% python3 -q
>>> import numpy as np
>>> import numpy.linalg as la
>>> np.set_printoptions(precision=3, suppress=True, linewidth=200)
>>> F = np.loadtxt("arr.csv", delimiter=",")
>>> F
array([[403., 304., 222., 219., 258., 326., 216., 310., 305., 259., 268., 272., 330.],
       [304., 376., 216., 217., 233., 358., 222., 292., 257., 155., 242., 160., 300.],
       [222., 216., 300., 186., 215., 288., 227., 281., 178., 194., 220., 191., 320.],
       [219., 217., 186., 298., 219., 297., 182., 264., 215., 188., 221., 210., 249.],
       [258., 233., 215., 219., 318., 281., 199., 241., 191., 189., 167., 178., 284.],
       [326., 358., 288., 297., 281., 496., 260., 343., 286., 237., 280., 223., 435.],
       [216., 222., 227., 182., 199., 260., 352., 288., 224., 222., 202., 161., 305.],
       [310., 292., 281., 264., 241., 343., 288., 455., 290., 326., 279., 289., 370.],
       [305., 257., 178., 215., 191., 286., 224., 290., 365., 235., 189., 192., 311.],
       [259., 155., 194., 188., 189., 237., 222., 326., 235., 369., 188., 273., 315.],
       [268., 242., 220., 221., 167., 280., 202., 279., 189., 188., 288., 234., 272.],
       [272., 160., 191., 210., 178., 223., 161., 289., 192., 273., 234., 307., 263.],
       [330., 300., 320., 249., 284., 435., 305., 370., 311., 315., 272., 263., 511.]])
>>> # symmetric
>>> r0 = np.array([2, 2])
>>> np.polyval(r0, F[5])
array([654., 718., 578., 596., 564., 994., 522., 688., 574., 476., 562., 448., 872.])
>>> evals, V = la.eigh(F)
>>> x = np.array([0, 7, 8, 8, -3, 3, -4, -5, -2, -8, 7, 2, -4])
>>> x @ F @ x
np.float64(81289.0)
>>> K = np.loadtxt("a.csv", delimiter=",")
>>> K
array([[4., 1., 1., 1., 1., 1., 1., 1., 1., 1.],
       [1., 4., 1., 1., 1., 1., 1., 1., 1., 1.],
       [1., 1., 4., 1., 1., 1., 1., 1., 1., 1.],
       [1., 1., 1., 4., 1., 1., 1., 1., 1., 1.],
       [1., 1., 1., 1., 4., 1., 1., 1., 1., 1.],
       [1., 1., 1., 1., 1., 4., 1., 1., 1., 1.],
       [1., 1., 1., 1., 1., 1., 4., 1., 1., 1.],
       [1., 1., 1., 1., 1., 1., 1., 4., 1., 1.],
       [1., 1., 1., 1., 1., 1., 1., 1., 4., 1.],
       [1., 1., 1., 1., 1., 1., 1., 1., 1., 4.]])
>>> # equal to its transpose
>>> x = np.array([3, 1, 2, 2, 3, 0, 2, 2, 0, 3])
>>> target = K @ x
>>> target
array([27., 21., 24., 24., 27., 18., 24., 24., 18., 27.])
>>> np.round(la.solve(K, -1 * target), 3) + 0
array([-3., -1., -2., -2., -3.,  0., -2., -2.,  0., -3.])
>>> np.round(la.solve(K, K[:, 4]), 3) + 0
array([0., 0., 0., 0., 1., 0., 0., 0., 0., 0.])
>>> rng = np.random.default_rng(90660)
>>> out = K + rng.integers(-2, 3, (10, 1)) @ rng.integers(-2, 3, (1, 10))
>>> out
array([[ 4.,  1.,  1.,  1.,  1.,  1.,  1.,  1.,  1.,  1.],
       [ 1.,  4.,  1.,  1.,  1.,  1.,  1.,  1.,  1.,  1.],
       [ 1.,  1.,  4.,  1.,  1.,  1.,  1.,  1.,  1.,  1.],
       [ 2.,  2.,  2.,  5.,  3.,  1., -1.,  0.,  3., -1.],
       [-1., -1., -1., -1.,  0.,  1.,  5.,  3., -3.,  5.],
       [ 0.,  0.,  0.,  0., -1.,  4.,  3.,  2., -1.,  3.],
       [ 3.,  3.,  3.,  3.,  5.,  1.,  0., -1.,  5., -3.],
       [ 0.,  0.,  0.,  0., -1.,  1.,  3.,  5., -1.,  3.],
       [ 2.,  2.,  2.,  2.,  3.,  1., -1.,  0.,  6., -1.],
       [ 3.,  3.,  3.,  3.,  5.,  1., -3., -1.,  5.,  0.]])
>>> out - K
array([[ 0.,  0.,  0.,  0.,  0.,  0.,  0.,  0.,  0.,  0.],
       [ 0.,  0.,  0.,  0.,  0.,  0.,  0.,  0.,  0.,  0.],
       [ 0.,  0.,  0.,  0.,  0.,  0.,  0.,  0.,  0.,  0.],
       [ 1.,  1.,  1.,  1.,  2.,  0., -2., -1.,  2., -2.],
       [-2., -2., -2., -2., -4.,  0.,  4.,  2., -4.,  4.],
       [-1., -1., -1., -1., -2.,  0.,  2.,  1., -2.,  2.],
       [ 2.,  2.,  2.,  2.,  4.,  0., -4., -2.,  4., -4.],
       [-1., -1., -1., -1., -2.,  0.,  2.,  1., -2.,  2.],
       [ 1.,  1.,  1.,  1.,  2.,  0., -2., -1.,  2., -2.],
       [ 2.,  2.,  2.,  2.,  4.,  0., -4., -2.,  4., -4.]])
>>> r0 = np.array([0, 0, 0, 2, 0, 3, 3, 1, 0, 3])
>>> out = K + np.outer(r0, np.eye(10)[1])
>>> la.matrix_rank(la.inv(out) - la.inv(K), tol=1e-8)
np.int64(1)
>>> la.matrix_rank(out - K)
np.int64(1)
>>> out
array([[4., 1., 1., 1., 1., 1., 1., 1., 1., 1.],
       [1., 4., 1., 1., 1., 1., 1., 1., 1., 1.],
       [1., 1., 4., 1., 1., 1., 1., 1., 1., 1.],
       [1., 3., 1., 4., 1., 1., 1., 1., 1., 1.],
       [1., 1., 1., 1., 4., 1., 1., 1., 1., 1.],
       [1., 4., 1., 1., 1., 4., 1., 1., 1., 1.],
       [1., 4., 1., 1., 1., 1., 4., 1., 1., 1.],
       [1., 2., 1., 1., 1., 1., 1., 4., 1., 1.],
       [1., 1., 1., 1., 1., 1., 1., 1., 4., 1.],
       [1., 4., 1., 1., 1., 1., 1., 1., 1., 4.]])
>>> r0 = np.array([3, -3, 3])
>>> np.array([np.convolve(row, r0, "same") for row in out])
array([[-9., 12.,  3.,  3.,  3.,  3.,  3.,  3.,  3.,  0.],
       [ 9., -6., 12.,  3.,  3.,  3.,  3.,  3.,  3.,  0.],
       [ 0., 12., -6., 12.,  3.,  3.,  3.,  3.,  3.,  0.],
       [ 6., -3., 18., -6., 12.,  3.,  3.,  3.,  3.,  0.],
       [ 0.,  3.,  3., 12., -6., 12.,  3.,  3.,  3.,  0.],
       [ 9., -6., 12.,  3., 12., -6., 12.,  3.,  3.,  0.],
       [ 9., -6., 12.,  3.,  3., 12., -6., 12.,  3.,  0.],
       [ 3.,  0.,  6.,  3.,  3.,  3., 12., -6., 12.,  0.],
       [ 0.,  3.,  3.,  3.,  3.,  3.,  3., 12., -6.,  9.],
       [ 9., -6., 12.,  3.,  3.,  3.,  3.,  3., 12., -9.]])
>>> np.convolve(out[1], r0)
array([ 3.,  9., -6., 12.,  3.,  3.,  3.,  3.,  3.,  3.,  0.,  3.])
>>> np.correlate(out[1], out[4], "full")
array([ 1.,  5.,  6.,  7.,  8., 12., 22., 14., 15., 16., 15., 11., 10.,  9.,  8.,  4.,  3.,  2.,  1.])
>>> evals, V = la.eigh(K)
>>> np.round(V.T @ K @ V, 3) + 0
array([[ 3.,  0.,  0.,  0.,  0.,  0.,  0.,  0.,  0.,  0.],
       [ 0.,  3.,  0.,  0.,  0.,  0.,  0.,  0.,  0.,  0.],
       [ 0.,  0.,  3.,  0.,  0.,  0.,  0.,  0.,  0.,  0.],
       [ 0.,  0.,  0.,  3.,  0.,  0.,  0.,  0.,  0.,  0.],
       [ 0.,  0.,  0.,  0.,  3.,  0.,  0.,  0.,  0.,  0.],
       [ 0.,  0.,  0.,  0.,  0.,  3.,  0.,  0.,  0.,  0.],
       [ 0.,  0.,  0.,  0.,  0.,  0.,  3.,  0.,  0.,  0.],
       [ 0.,  0.,  0.,  0.,  0.,  0.,  0.,  3.,  0.,  0.],
       [ 0.,  0.,  0.,  0.,  0.,  0.,  0.,  0.,  3.,  0.],
       [ 0.,  0.,  0.,  0.,  0.,  0.,  0.,  0.,  0., 13.]])
>>> np.abs(V[:, -1]).round(6).argmax()
np.int64(0)
>>> np.abs(V[:, -1])
array([0.316, 0.316, 0.316, 0.316, 0.316, 0.316, 0.316, 0.316, 0.316, 0.316])
>>> la.eigvalsh(K + 3 * np.eye(10))
array([ 6.,  6.,  6.,  6.,  6.,  6.,  6.,  6.,  6., 16.])
>>> evals.sum(), np.trace(K)
(np.float64(40.0), np.float64(40.0))
>>> arr = np.load("case3.npy")
>>> arr
array([[ 0.178,  0.571, -1.223,  0.064, -0.762, -0.023, -0.332,  0.062, -0.834, -0.651, -0.182],
       [ 0.571,  0.155,  0.226, -0.858,  0.372,  0.454,  0.519, -0.093,  0.321,  0.468, -1.283],
       [-1.223,  0.226,  0.613,  0.269, -0.2  , -0.062, -0.377,  0.388, -0.656,  0.006, -0.933],
       [ 0.064, -0.858,  0.269,  1.751, -0.124,  0.06 ,  0.52 ,  0.298, -0.312,  0.186, -0.323],
       [-0.762,  0.372, -0.2  , -0.124, -0.12 , -0.14 , -0.853, -0.015, -0.11 , -0.482,  0.063],
       [-0.023,  0.454, -0.062,  0.06 , -0.14 ,  1.915, -1.323,  0.082, -0.719, -0.002,  0.371],
       [-0.332,  0.519, -0.377,  0.52 , -0.853, -1.323,  0.49 ,  0.319, -0.2  , -0.322,  0.459],
       [ 0.062, -0.093,  0.388,  0.298, -0.015,  0.082,  0.319,  2.307, -0.158, -0.369,  0.537],
       [-0.834,  0.321, -0.656, -0.312, -0.11 , -0.719, -0.2  , -0.158,  1.371,  0.349, -0.227],
       [-0.651,  0.468,  0.006,  0.186, -0.482, -0.002, -0.322, -0.369,  0.349,  0.625,  1.044],
       [-0.182, -1.283, -0.933, -0.323,  0.063,  0.371,  0.459,  0.537, -0.227,  1.044, -0.286]])
>>> # rows and columns are dependent
>>> r = la.matrix_rank(arr)
>>> r
np.int64(9)
>>> N = la.svd(arr)[2][r:].T
>>> [int(la.matrix_rank(np.delete(arr, i, axis=0))) for i in range(11)]
[9, 9, 9, 9, 9, 9, 9, 9, 9, 9, 9]
>>> idx = rng.permutation(11)
>>> idx
array([ 8,  2,  1,  9,  3,  5,  4,  0,  7,  6, 10])
>>> out = arr[idx][:, idx]
>>> np.allclose(out, arr)
False
>>> np.round(la.det(out), 3), np.round(la.det(arr[idx]), 3)
(np.float64(0.0), np.float64(-0.0))
>>> np.diag(out)
array([ 1.371,  0.613,  0.155,  0.625,  1.751,  1.915, -0.12 ,  0.178,  2.307,  0.49 , -0.286])
>>> x = np.array([3, 4, 3, 5, 3, 0, 2, 0, 3, 1, 4])
>>> h1 = np.maximum(arr @ x, 0)
>>> np.flatnonzero(h1 > 1e-9)
array([3, 6, 7, 9])
>>> arr * (h1 > 1e-9)[:, None]
array([[ 0.   ,  0.   , -0.   ,  0.   , -0.   , -0.   , -0.   ,  0.   , -0.   , -0.   , -0.   ],
       [ 0.   ,  0.   ,  0.   , -0.   ,  0.   ,  0.   ,  0.   , -0.   ,  0.   ,  0.   , -0.   ],
       [-0.   ,  0.   ,  0.   ,  0.   , -0.   , -0.   , -0.   ,  0.   , -0.   ,  0.   , -0.   ],
       [ 0.064, -0.858,  0.269,  1.751, -0.124,  0.06 ,  0.52 ,  0.298, -0.312,  0.186, -0.323],
       [-0.   ,  0.   , -0.   , -0.   , -0.   , -0.   , -0.   , -0.   , -0.   , -0.   ,  0.   ],
       [-0.   ,  0.   , -0.   ,  0.   , -0.   ,  0.   , -0.   ,  0.   , -0.   , -0.   ,  0.   ],
       [-0.332,  0.519, -0.377,  0.52 , -0.853, -1.323,  0.49 ,  0.319, -0.2  , -0.322,  0.459],
       [ 0.062, -0.093,  0.388,  0.298, -0.015,  0.082,  0.319,  2.307, -0.158, -0.369,  0.537],
       [-0.   ,  0.   , -0.   , -0.   , -0.   , -0.   , -0.   , -0.   ,  0.   ,  0.   , -0.   ],
       [-0.651,  0.468,  0.006,  0.186, -0.482, -0.002, -0.322, -0.369,  0.349,  0.625,  1.044],
       [-0.   , -0.   , -0.   , -0.   ,  0.   ,  0.   ,  0.   ,  0.   , -0.   ,  0.   , -0.   ]])
>>> left, sv, Vh = la.svd(arr)
>>> V = Vh[:(sv > 1e-8).sum()]
>>> x = arr[4] + -3 * arr[2] + rng.integers(2) * np.eye(11)[2]
>>> x
array([ 2.907, -0.306, -2.04 , -0.932,  0.481,  0.045,  0.277, -1.179,  1.859, -0.501,  2.862])
>>> la.matrix_rank(np.vstack([arr, x]))
np.int64(9)
>>> np.allclose(V.T @ V @ x, x)
True
>>> mat = np.loadtxt("sample14.csv", delimiter=",")
>>> mat
array([[18.,  0., -3.,  3., -9.,  3.],
       [ 0.,  8., -2., 10., -2., 10.],
       [-3., -2.,  1., -3.,  2., -3.],
       [ 3., 10., -3., 13., -4., 13.],
       [-9., -2.,  2., -4.,  5., -4.],
       [ 3., 10., -3., 13., -4., 13.]])
>>> # rows 3 and 5 are equal
>>> np.round(mat @ la.pinv(mat) @ mat, 3) + 0
array([[18.,  0., -3.,  3., -9.,  3.],
       [ 0.,  8., -2., 10., -2., 10.],
       [-3., -2.,  1., -3.,  2., -3.],
       [ 3., 10., -3., 13., -4., 13.],
       [-9., -2.,  2., -4.,  5., -4.],
       [ 3., 10., -3., 13., -4., 13.]])
>>> np.abs(np.diag(la.qr(mat)[1])) > 1e-9
array([ True,  True, False, False, False, False])
>>> round(float(np.trace(la.pinv(mat) @ mat)), 3)
2.0
